In [1]: import numpy as np

In [2]: np.set_printoptions(precision=2, suppress=True, linewidth=100, legacy="1.25")

In [3]: J = np.loadtxt("layer4.csv", delimiter=",")

In [4]: J
Out[4]: 
array([[ 0.,  0.,  0.,  0.,  0.,  0.,  0., -2.,  0.],
       [-2.,  0.,  0.,  0.,  0.,  0.,  0.,  0.,  0.],
       [ 0.,  0.,  0.,  0.,  0.,  0.,  0.,  0.,  1.],
       [ 0.,  0.,  0.,  0.,  0.,  0.,  0.,  0.,  0.],
       [ 0.,  0.,  2.,  0.,  0.,  0.,  0.,  0.,  0.],
       [ 0.,  0.,  0.,  0.,  0.,  0.,  0.,  0.,  0.],
       [ 0.,  0.,  0.,  2.,  0.,  0.,  0.,  0.,  0.],
       [ 0., -1.,  0.,  0.,  0.,  0.,  0.,  0.,  0.],
       [ 0.,  0.,  0.,  0.,  2.,  0.,  0.,  0.,  0.]])

In [5]: th = np.radians(146)

In [6]: Rm = np.eye(9)

In [7]: Rm[7, 7] = Rm[5, 5] = np.cos(th)

In [8]: Rm[7, 5], Rm[5, 7] = -np.sin(th), np.sin(th)

In [9]: Rm
Out[9]: 
array([[ 1.  ,  0.  ,  0.  ,  0.  ,  0.  ,  0.  ,  0.  ,  0.  ,  0.  ],
       [ 0.  ,  1.  ,  0.  ,  0.  ,  0.  ,  0.  ,  0.  ,  0.  ,  0.  ],
       [ 0.  ,  0.  ,  1.  ,  0.  ,  0.  ,  0.  ,  0.  ,  0.  ,  0.  ],
       [ 0.  ,  0.  ,  0.  ,  1.  ,  0.  ,  0.  ,  0.  ,  0.  ,  0.  ],
       [ 0.  ,  0.  ,  0.  ,  0.  ,  1.  ,  0.  ,  0.  ,  0.  ,  0.  ],
       [ 0.  ,  0.  ,  0.  ,  0.  ,  0.  , -0.83,  0.  ,  0.56,  0.  ],
       [ 0.  ,  0.  ,  0.  ,  0.  ,  0.  ,  0.  ,  1.  ,  0.  ,  0.  ],
       [ 0.  ,  0.  ,  0.  ,  0.  ,  0.  , -0.56,  0.  , -0.83,  0.  ],
       [ 0.  ,  0.  ,  0.  ,  0.  ,  0.  ,  0.  ,  0.  ,  0.  ,  1.  ]])

In [10]: B = J @ Rm.T

In [11]: np.allclose(J @ J.T, B @ B.T)
Out[11]: True

In [12]: np.allclose(np.linalg.norm(J, axis=1), np.linalg.norm(B, axis=1))
Out[12]: True

In [13]: np.round(np.linalg.det(Rm), 2), round(np.trace(Rm), 2)
Out[13]: (1.0, 5.34)

In [14]: B
Out[14]: 
array([[ 0.  ,  0.  ,  0.  ,  0.  ,  0.  , -1.12,  0.  ,  1.66,  0.  ],
       [-2.  ,  0.  ,  0.  ,  0.  ,  0.  ,  0.  ,  0.  ,  0.  ,  0.  ],
       [ 0.  ,  0.  ,  0.  ,  0.  ,  0.  ,  0.  ,  0.  ,  0.  ,  1.  ],
       [ 0.  ,  0.  ,  0.  ,  0.  ,  0.  ,  0.  ,  0.  ,  0.  ,  0.  ],
       [ 0.  ,  0.  ,  2.  ,  0.  ,  0.  ,  0.  ,  0.  ,  0.  ,  0.  ],
       [ 0.  ,  0.  ,  0.  ,  0.  ,  0.  ,  0.  ,  0.  ,  0.  ,  0.  ],
       [ 0.  ,  0.  ,  0.  ,  2.  ,  0.  ,  0.  ,  0.  ,  0.  ,  0.  ],
       [ 0.  , -1.  ,  0.  ,  0.  ,  0.  ,  0.  ,  0.  ,  0.  ,  0.  ],
       [ 0.  ,  0.  ,  0.  ,  0.  ,  2.  ,  0.  ,  0.  ,  0.  ,  0.  ]])

In [15]: [round(float(x), 2) for x in np.linalg.svd(B, compute_uv=False)[:3]]
Out[15]: [2.0, 2.0, 2.0]

In [16]: J.T @ J
Out[16]: 
array([[4., 0., 0., 0., 0., 0., 0., 0., 0.],
       [0., 1., 0., 0., 0., 0., 0., 0., 0.],
       [0., 0., 4., 0., 0., 0., 0., 0., 0.],
       [0., 0., 0., 4., 0., 0., 0., 0., 0.],
       [0., 0., 0., 0., 4., 0., 0., 0., 0.],
       [0., 0., 0., 0., 0., 0., 0., 0., 0.],
       [0., 0., 0., 0., 0., 0., 0., 0., 0.],
       [0., 0., 0., 0., 0., 0., 0., 4., 0.],
       [0., 0., 0., 0., 0., 0., 0., 0., 1.]])

In [17]: np.linalg.pinv(J)
Out[17]: 
array([[ 0. , -0.5,  0. ,  0. ,  0. ,  0. ,  0. ,  0. ,  0. ],
       [ 0. ,  0. ,  0. ,  0. ,  0. ,  0. ,  0. , -1. ,  0. ],
       [ 0. ,  0. ,  0. ,  0. ,  0.5,  0. ,  0. ,  0. ,  0. ],
       [ 0. ,  0. ,  0. ,  0. ,  0. ,  0. ,  0.5,  0. ,  0. ],
       [ 0. ,  0. ,  0. ,  0. ,  0. ,  0. ,  0. ,  0. ,  0.5],
       [ 0. ,  0. ,  0. ,  0. ,  0. ,  0. ,  0. ,  0. ,  0. ],
       [ 0. ,  0. ,  0. ,  0. ,  0. ,  0. ,  0. ,  0. ,  0. ],
       [-0.5,  0. ,  0. ,  0. ,  0. ,  0. ,  0. ,  0. ,  0. ],
       [ 0. ,  0. ,  1. ,  0. ,  0. ,  0. ,  0. ,  0. ,  0. ]])

In [18]: np.linalg.svd(J, compute_uv=False)
Out[18]: array([2., 2., 2., 2., 2., 1., 1., 0., 0.])

In [19]: np.linalg.norm(J, axis=0)
Out[19]: array([2., 1., 2., 2., 2., 0., 0., 2., 1.])
